$ python -q
>>> import numpy as np
>>> from numpy import linalg as LA
>>> np.set_printoptions(suppress=True, linewidth=160)
>>> A = np.loadtxt("x.csv", delimiter=",")
>>> print(A)
[[0. 0. 5.]
 [0. 7. 0.]
 [0. 3. 0.]]
>>> # null space of dimension 1
>>> print(LA.lstsq(A[:-1].T, A[-1])[2])
2
>>> print(np.abs(np.diag(LA.qr(A)[1])) > 1e-9)
[False  True False]
>>> Uu, s, VT = LA.svd(A)
>>> print(s.round(2))
[7.62 5.   0.  ]
>>> B = Uu[:, :2] @ np.diag(s[:2]) @ VT[:2]
>>> print(np.round(LA.norm(A - B, 2), 2), s[2])
0.0 0.0
>>> cov = A.T @ A
>>> print(np.allclose(cov, cov.T))
True
>>> print(LA.matrix_rank(cov))
2
>>> u, g = A[2], A[0]
>>> print(u @ u)
9.0
>>> print(u @ g)
0.0
>>> p = (u @ g) / (u @ u) * u
>>> print(LA.matrix_rank(np.outer(u, g)))
1
>>> print(p)
[0. 0. 0.]
>>> print(np.outer(u, g))
[[ 0.  0.  0.]
 [ 0.  0. 15.]
 [ 0.  0.  0.]]
>>> print(round(float(LA.norm(u + g) ** 2 + LA.norm(u - g) ** 2), 2))
68.0
>>> print(g - p)
[0. 0. 5.]
>>> print((g - p) @ u)
0.0
>>> X = np.loadtxt("a.csv", delimiter=",")
>>> print(X)
[[ 1.59 -1.21  3.17]
 [-2.42  1.79 -4.78]
 [ 1.6  -1.18  3.2 ]
 [-0.06  0.   -0.02]
 [ 0.76 -0.58  1.62]
 [-0.04  0.05 -0.02]
 [ 1.63 -1.16  3.23]
 [-0.78  0.58 -1.63]
 [-0.79  0.59 -1.6 ]
 [-2.38  1.8  -4.84]
 [ 2.39 -1.78  4.83]
 [ 2.41 -1.8   4.83]
 [ 0.01 -0.02  0.02]
 [-1.59  1.19 -3.18]
 [ 2.4  -1.77  4.77]
 [ 1.59 -1.21  3.18]
 [ 2.4  -1.79  4.84]
 [ 2.39 -1.82  4.78]
 [ 2.42 -1.77  4.8 ]
 [-0.8   0.59 -1.62]
 [-1.64  1.23 -3.21]
 [ 0.8  -0.59  1.59]]
>>> P = X @ LA.solve(X.T @ X, X.T)
>>> print(np.round(np.trace(P), 2))
3.0
>>> print(np.round(P @ X[:, 0], 2))
[ 1.59 -2.42  1.6  -0.06  0.76 -0.04  1.63 -0.78 -0.79 -2.38  2.39  2.41  0.01 -1.59  2.4   1.59  2.4   2.39  2.42 -0.8  -1.64  0.8 ]
